% ipython --no-banner

In [1]: import numpy as np

In [2]: np.set_printoptions(precision=1, suppress=True, linewidth=120)

In [3]: def tidy(a):
   ...:     return np.round(a, 1) + 0
   ...: 

In [4]: F = np.array([[6, 7, 8, 4, 5, 4, 1, 0],
   ...:     [9, 1, 0, 6, 6, 8, 3, 2],
   ...:     [5, 9, 9, 1, 4, 8, 5, 5],
   ...:     [9, 0, 5, 8, 9, 2, 9, 1],
   ...:     [8, 6, 0, 7, 3, 1, 2, 5],
   ...:     [2, 4, 7, 2, 2, 5, 4, 5],
   ...:     [8, 6, 1, 0, 2, 7, 9, 7],
   ...:     [9, 4, 1, 2, 6, 5, 3, 3],
   ...:     [6, 6, 6, 7, 7, 7, 6, 4],
   ...:     [2, 7, 0, 0, 4, 5, 9, 9]])

In [5]: F[:, 0] = -2 * F[:, 7]

In [6]: print(F)
[[  0   7   8   4   5   4   1   0]
 [ -4   1   0   6   6   8   3   2]
 [-10   9   9   1   4   8   5   5]
 [ -2   0   5   8   9   2   9   1]
 [-10   6   0   7   3   1   2   5]
 [-10   4   7   2   2   5   4   5]
 [-14   6   1   0   2   7   9   7]
 [ -6   4   1   2   6   5   3   3]
 [ -8   6   6   7   7   7   6   4]
 [-18   7   0   0   4   5   9   9]]

In [7]: left, s, vt = np.linalg.svd(F)

In [8]: evecs = vt[:(s > 1e-8).sum()]

In [9]: rng = np.random.default_rng(79)

In [10]: vec = F[1] + -2 * F[0] + rng.integers(2) * np.eye(8)[1]

In [11]: print(vec)
[ -4. -13. -16.  -2.  -4.   0.   1.   2.]

In [12]: print(np.allclose(evecs.T @ evecs @ vec, vec))
True

In [13]: print(tidy(np.linalg.norm(vec - evecs.T @ evecs @ vec)))
0.0

In [14]: print(tidy(np.diag(evecs.T @ evecs)))
[0.8 1.  1.  1.  1.  1.  1.  0.2]

In [15]: M = np.loadtxt("x.csv", delimiter=",")

In [16]: print(M)
[[ 1.  0.  0.  0.  0.  0.  0.  0.  0.  0.  0.  0.  0.]
 [ 1.  1.  0.  0.  0.  0.  0.  0.  0.  0.  0.  0.  0.]
 [-3. -3.  1.  0.  0.  0.  0.  0.  0.  0.  0.  0.  0.]
 [ 1. -3. -3.  1.  0.  0.  0.  0.  0.  0.  0.  0.  0.]
 [-2.  3.  0.  2.  1.  0.  0.  0.  0.  0.  0.  0.  0.]
 [-3. -1.  0. -1.  2.  1.  0.  0.  0.  0.  0.  0.  0.]
 [ 3. -2.  0. -1. -2.  0.  1.  0.  0.  0.  0.  0.  0.]
 [ 3.  3. -3. -2.  1. -1.  1.  1.  0.  0.  0.  0.  0.]
 [-3. -1.  0.  1.  1. -3. -1. -3.  1.  0.  0.  0.  0.]
 [ 3.  3. -3.  0.  0.  0. -3.  3.  1.  1.  0.  0.  0.]
 [-3. -1. -3. -2. -3.  0. -2. -2.  1. -3.  1.  0.  0.]
 [-3. -1. -2.  3.  0. -1. -2. -2.  0.  3. -2.  1.  0.]
 [ 2. -1.  3.  0.  1.  1. -1. -3. -3.  3. -1.  1.  1.]]

In [17]: # triangular

In [18]: left, s, vt = np.linalg.svd(M)

In [19]: print(tidy(s))
[10.9  8.7  7.5  6.5  4.6  3.9  3.6  2.6  1.9  0.7  0.2  0.   0. ]

In [20]: M2 = left[:, :12] @ np.diag(s[:12]) @ vt[:12]

In [21]: print(np.linalg.matrix_rank(M, rtol=0.05))
10

In [22]: print(tidy(np.abs(M - M2).max()))
0.0

In [23]: print(tidy(np.linalg.norm(M - M2, 2)), tidy(s[12]))
0.0 0.0

In [24]: print(tidy(np.linalg.norm(M - M2) / np.linalg.norm(M)))
0.0

In [25]: print(np.linalg.matrix_rank(M2))
12
